$ python3 -q
>>> import numpy as np
>>> from numpy import linalg as LA
>>> np.set_printoptions(suppress=True, linewidth=140)
>>> rnd = lambda a: np.round(a, 4) + 0
>>> feats = np.load("layer18.npy")
>>> feats
array([[ -1, -10,  -9,  -6,  -9,  -3,  -8,  -3],
       [  0,  -9,  -8,  -5,  -8,  -2,  -7,  -2],
       [  0,  -9,  -8,  -5,  -8,  -2,  -7,  -2],
       [ -1, -10,  -9,  -6,  -9,  -3,  -8,  -3],
       [  2,  -7,  -6,  -3,  -6,   0,  -5,   0],
       [  8,  -1,   0,   3,   0,   6,   1,   6],
       [  5,  -4,  -3,   0,  -3,   3,  -2,   3]])
>>> # rank 2
>>> left, sv, Vt = LA.svd(feats)
>>> V = Vt[:(sv > 1e-8).sum()]
>>> rng = np.random.default_rng(96467)
>>> vec = feats[4] + 4 * feats[2] + rng.integers(2) * np.eye(8)[5]
>>> vec
array([  2., -43., -38., -23., -38.,  -8., -33.,  -8.])
>>> np.allclose(V.T @ V @ vec, vec)
True
>>> LA.matrix_rank(np.vstack([feats, vec]))
np.int64(2)
>>> LA.matrix_rank(feats, rtol=0.1)
np.int64(2)
>>> m1 = np.loadtxt("data.csv", delimiter=",")
>>> m1
array([[ 5., -1., -3., -2., -2.],
       [-1., -7., -1., -3., -3.],
       [-1., -2., 10.,  1., -3.],
       [ 2., -1.,  1., -6.,  2.],
       [-1.,  1., -3.,  0., -5.]])
>>> f = np.array([-3, -4, -5, -3, -5])
>>> M2 = m1 + np.outer(f, np.eye(5)[1])
>>> M2
array([[  5.,  -4.,  -3.,  -2.,  -2.],
       [ -1., -11.,  -1.,  -3.,  -3.],
       [ -1.,  -7.,  10.,   1.,  -3.],
       [  2.,  -4.,   1.,  -6.,   2.],
       [ -1.,  -4.,  -3.,   0.,  -5.]])
>>> rnd(LA.det(M2) / LA.det(m1)), rnd(1 + LA.solve(m1, f)[1])
(np.float64(0.7625), np.float64(0.7625))
>>> LA.matrix_rank(LA.inv(M2) - LA.inv(m1), tol=1e-8)
np.int64(1)
>>> vec = np.array([0, -2, 2, 2, 2])
>>> target = m1 @ vec
>>> target
array([-12.,   0.,  20.,  -4., -18.])
>>> rnd(LA.solve(m1, m1[:, 3]))
array([0., 0., 0., 1., 0.])
>>> rnd(LA.solve(m1, target))
array([ 0., -2.,  2.,  2.,  2.])
>>> z = rng.permutation(5)
>>> z
array([4, 2, 3, 1, 0])
>>> M2 = m1[z][:, z]
>>> np.diag(M2)
array([-5., 10., -6., -7.,  5.])
>>> np.allclose(M2, m1)
False
>>> np.einsum("ii->", m1)
np.float64(-3.0)
>>> np.kron(np.eye(2, dtype=int), m1)
array([[ 5., -1., -3., -2., -2.,  0., -0., -0., -0., -0.],
       [-1., -7., -1., -3., -3., -0., -0., -0., -0., -0.],
       [-1., -2., 10.,  1., -3., -0., -0.,  0.,  0., -0.],
       [ 2., -1.,  1., -6.,  2.,  0., -0.,  0., -0.,  0.],
       [-1.,  1., -3.,  0., -5., -0.,  0., -0.,  0., -0.],
       [ 0., -0., -0., -0., -0.,  5., -1., -3., -2., -2.],
       [-0., -0., -0., -0., -0., -1., -7., -1., -3., -3.],
       [-0., -0.,  0.,  0., -0., -1., -2., 10.,  1., -3.],
       [ 0., -0.,  0., -0.,  0.,  2., -1.,  1., -6.,  2.],
       [-0.,  0., -0.,  0., -0., -1.,  1., -3.,  0., -5.]])
>>> hat = np.triu(np.array([[3, 5, 5, 7, 7],
...     [8, 9, 9, 8, 4],
...     [4, 6, 4, 2, 8],
...     [3, 2, 6, 5, 9],
...     [4, 3, 9, 4, 8]]), 1) + np.eye(5)
>>> M2 = hat @ m1 @ LA.inv(hat)
>>> rnd(np.poly(M2))
array([    1.,     3.,  -127.,  -597.,  2364., 12808.])
>>> mat = np.loadtxt("m.csv", delimiter=",")
>>> mat
array([[ 0.5   , -2.1   , -0.6   ,  1.    , -0.3   ,  0.4   ,  0.0012,  0.    ],
       [-1.1   ,  0.7   , -0.3   ,  0.5   , -0.4   , -1.1   , -0.1024,  0.1   ],
       [ 2.    , -0.6   ,  0.8   , -1.1   ,  0.2   , -1.3   , -0.0984,  0.1   ],
       [ 0.1   ,  1.    ,  0.5   ,  0.7   , -0.4   ,  0.4   ,  0.8081, -0.8   ],
       [ 0.1   , -2.1   , -1.5   , -0.5   ,  0.6   ,  0.8   ,  0.27  , -0.3   ],
       [-1.2   ,  0.1   , -0.4   , -0.3   , -0.8   ,  0.3   , -0.5675,  0.6   ],
       [ 0.6   , -0.5   ,  0.2   , -1.9   ,  0.2   ,  0.6   , -0.7944,  0.8   ],
       [-0.5   ,  0.5   , -0.7   ,  0.4   , -0.7   ,  0.7   , -0.2063,  0.2   ],
       [-0.1   , -0.2   ,  0.3   ,  0.5   , -0.8   , -0.6   , -0.185 ,  0.2   ],
       [-0.6   , -1.6   ,  0.2   , -0.6   , -0.3   ,  0.8   ,  0.2131, -0.2   ],
       [ 1.1   ,  0.    ,  0.    , -0.4   , -1.    ,  1.    , -0.1266,  0.1   ],
       [-0.5   , -1.    , -0.6   ,  0.7   ,  0.3   , -0.9   ,  0.701 , -0.7   ],
       [-0.6   ,  1.6   , -0.8   , -0.5   ,  1.4   ,  0.6   ,  1.5162, -1.5   ],
       [ 1.5   ,  1.    ,  0.9   , -1.4   ,  0.5   ,  0.1   , -0.2831,  0.3   ],
       [-0.3   , -0.1   ,  1.3   , -0.4   ,  0.3   , -0.4   , -0.9134,  0.9   ],
       [ 0.    ,  0.4   ,  0.    ,  1.5   , -0.9   ,  0.5   ,  0.1175, -0.1   ],
       [-0.8   , -1.1   ,  0.1   ,  0.7   , -1.3   ,  0.9   , -1.4786,  1.5   ],
       [ 1.2   , -0.4   ,  1.4   , -0.3   , -0.7   ,  1.4   , -1.2053,  1.2   ],
       [ 0.4   , -0.8   ,  1.4   ,  1.1   ,  0.4   ,  1.    ,  0.0988, -0.1   ],
       [ 1.1   , -0.6   , -0.2   , -0.4   ,  0.1   , -0.5   ,  2.3989, -2.4   ],
       [ 1.9   ,  0.6   , -1.    ,  0.9   ,  0.4   , -1.6   ,  0.2133, -0.2   ],
       [ 0.5   ,  0.1   ,  0.7   , -1.2   , -0.2   , -1.2   ,  0.505 , -0.5   ],
       [-0.8   , -1.7   , -2.3   ,  0.7   ,  0.2   , -3.1   ,  0.9179, -0.9   ],
       [ 0.4   ,  0.    , -0.8   ,  0.1   , -0.3   , -1.6   ,  1.1022, -1.1   ],
       [-1.8   , -0.9   ,  0.6   ,  0.    ,  2.3   ,  0.9   ,  0.2976, -0.3   ],
       [-0.1   , -0.3   ,  0.8   ,  0.4   , -0.1   , -0.1   , -1.3862,  1.4   ],
       [ 1.9   , -0.1   , -0.2   , -0.8   , -1.    ,  0.7   ,  0.2025, -0.2   ],
       [-0.5   , -1.5   , -2.4   ,  1.5   ,  0.    , -0.2   ,  2.9743, -3.    ],
       [-1.3   , -0.3   , -1.1   , -0.8   ,  1.2   , -0.5   ,  0.1102, -0.1   ],
       [-1.1   ,  1.6   , -2.3   , -0.2   , -1.    , -0.4   ,  0.2903, -0.3   ],
       [ 0.4   ,  1.7   ,  0.8   , -0.3   , -0.4   , -0.1   ,  0.1174, -0.1   ],
       [ 0.    ,  0.7   , -0.2   ,  0.3   , -1.3   ,  0.8   , -0.4025,  0.4   ],
       [-0.7   , -1.    , -0.2   , -1.7   , -1.1   ,  0.7   , -1.3846,  1.4   ],
       [ 1.5   , -1.5   ,  1.5   ,  1.2   ,  1.    ,  1.5   ,  0.6754, -0.7   ],
       [ 1.8   ,  0.2   ,  0.1   ,  0.7   ,  2.4   ,  0.8   , -1.1797,  1.2   ],
       [ 0.7   , -1.3   , -0.7   , -1.7   ,  0.4   , -0.4   , -1.5881,  1.6   ],
       [-1.3   ,  0.3   ,  1.    ,  1.3   ,  1.1   ,  0.1   , -0.2566,  0.3   ],
       [ 0.3   ,  1.    , -0.3   ,  1.    , -0.8   ,  0.4   ,  0.9046, -0.9   ],
       [-0.9   , -1.5   ,  0.3   ,  0.    , -0.3   , -1.9   ,  0.2997, -0.3   ],
       [ 1.    , -2.5   ,  0.9   , -0.1   , -1.    , -0.1   ,  0.5147, -0.5   ],
       [-0.9   , -1.    ,  0.    , -0.5   ,  1.1   , -1.8   , -1.3058,  1.3   ]])
>>> gram = np.cov(mat, rowvar=False)
>>> np.median(mat, axis=0)
array([ 0.    , -0.3   ,  0.    ,  0.    , -0.2   ,  0.1   ,  0.1102, -0.1   ])
>>> rnd(np.corrcoef(mat[:, 6], mat[:, 5])[0, 1])
np.float64(-0.19)
>>> rnd(np.polyfit(mat[:, 6], mat[:, 5], 1))
array([-0.1993, -0.0499])
>>> cen = mat - mat.mean(axis=0)
>>> V = LA.svd(cen)[2][:7]
>>> M2 = cen - cen @ V.T @ V
>>> rnd(np.diag(V.T @ V))
array([1.    , 1.    , 1.    , 1.    , 1.    , 1.    , 0.4977, 0.5023])
>>> rnd(M2.std(axis=0))
array([0.    , 0.    , 0.    , 0.    , 0.    , 0.    , 0.0067, 0.0067])
>>> A = np.loadtxt("case16.csv", delimiter=",")
>>> A
array([[ 1., -4.,  3.,  1.,  5., -2., -3., -1.,  0.],
       [ 0.,  1., -4.,  3.,  1.,  5., -2., -3., -1.],
       [-1.,  0.,  1., -4.,  3.,  1.,  5., -2., -3.],
       [-3., -1.,  0.,  1., -4.,  3.,  1.,  5., -2.],
       [-2., -3., -1.,  0.,  1., -4.,  3.,  1.,  5.],
       [ 5., -2., -3., -1.,  0.,  1., -4.,  3.,  1.],
       [ 1.,  5., -2., -3., -1.,  0.,  1., -4.,  3.],
       [ 3.,  1.,  5., -2., -3., -1.,  0.,  1., -4.],
       [-4.,  3.,  1.,  5., -2., -3., -1.,  0.,  1.]])
>>> [round(float(x), 4) for x in LA.svd(A, compute_uv=False)[:3]]
[10.7389, 10.7389, 10.6749]
>>> left, sv, Vt = LA.svd(A)
>>> rnd(sv)
array([10.7389, 10.7389, 10.6749, 10.6749,  8.045 ,  8.045 ,  1.7321,  1.7321,  0.    ])
>>> M2 = left[:, :8] @ np.diag(sv[:8]) @ Vt[:8]
>>> LA.matrix_rank(A, rtol=0.05)
np.int64(8)
>>> rnd(LA.norm(A - M2, 2)), rnd(sv[8])
(np.float64(0.0), np.float64(0.0))
>>> rnd(np.abs(A - M2).max())
np.float64(0.0)
>>> LA.matrix_rank(M2)
np.int64(8)
>>> E = np.loadtxt("dump.csv", delimiter=",")
>>> E
array([[ 0.0067, -0.4288, -0.2122,  0.033 ,  0.0114,  0.2895,  0.2558,  0.0201, -0.0444, -0.3503, -0.3021],
       [-0.7976,  0.5133,  1.2303, -0.4376,  0.0888, -0.8065,  0.3346, -0.8578, -0.7273,  0.6429,  0.3423],
       [-4.1445, -2.2307,  4.4537, -2.1819,  0.6606, -0.463 ,  4.7429, -4.4003, -5.2962,  0.0252, -1.7767],
       [-4.2518, -0.5228,  4.7688, -2.2375,  0.9577, -1.9999,  3.6295, -4.2916, -4.3585,  1.4871, -0.3651],
       [-2.7214,  0.8068,  4.2163, -1.3923,  0.0701, -1.9707,  1.8399, -3.1236, -2.8904,  1.3242,  0.4538],
       [ 0.2742, -0.4572, -0.5844,  0.1437,  0.0154,  0.4822,  0.0453,  0.3178,  0.1694, -0.3827, -0.3187],
       [ 4.48  ,  1.4941, -5.1948,  2.3062, -0.6509,  1.253 , -4.5772,  4.7923,  5.2733, -0.5846,  1.2019]])
>>> w1 = np.array([[0, 3, 1, 5, 1],
...     [2, 1, 3, 2, 5],
...     [5, 4, 0, 3, 4],
...     [2, 4, 3, 2, 4],
...     [2, 1, 5, 3, 5],
...     [2, 4, 4, 1, 4],
...     [0, 3, 5, 2, 3],
...     [3, 4, 4, 5, 1],
...     [3, 1, 5, 5, 3],
...     [5, 1, 0, 2, 1],
...     [3, 3, 0, 3, 0]])
>>> c = np.array([-1, -2, -2, 1, 2])
>>> act = np.maximum(E @ w1 + c, 0)
>>> rnd((act > 0).mean(axis=0))
array([0.4286, 0.1429, 0.2857, 0.2857, 0.7143])
>>> C = np.array([[0, 2], [2, -1], [2, -1], [-2, -1], [1, 1]])
>>> rnd(act @ C)
array([[  0.6649,   0.6649],
       [  2.7647,   9.4719],
       [  0.    ,   0.    ],
       [  0.    ,   0.    ],
       [  2.1254,  12.2248],
       [  1.5302,  -2.1981],
       [  9.3182, -80.2173]])
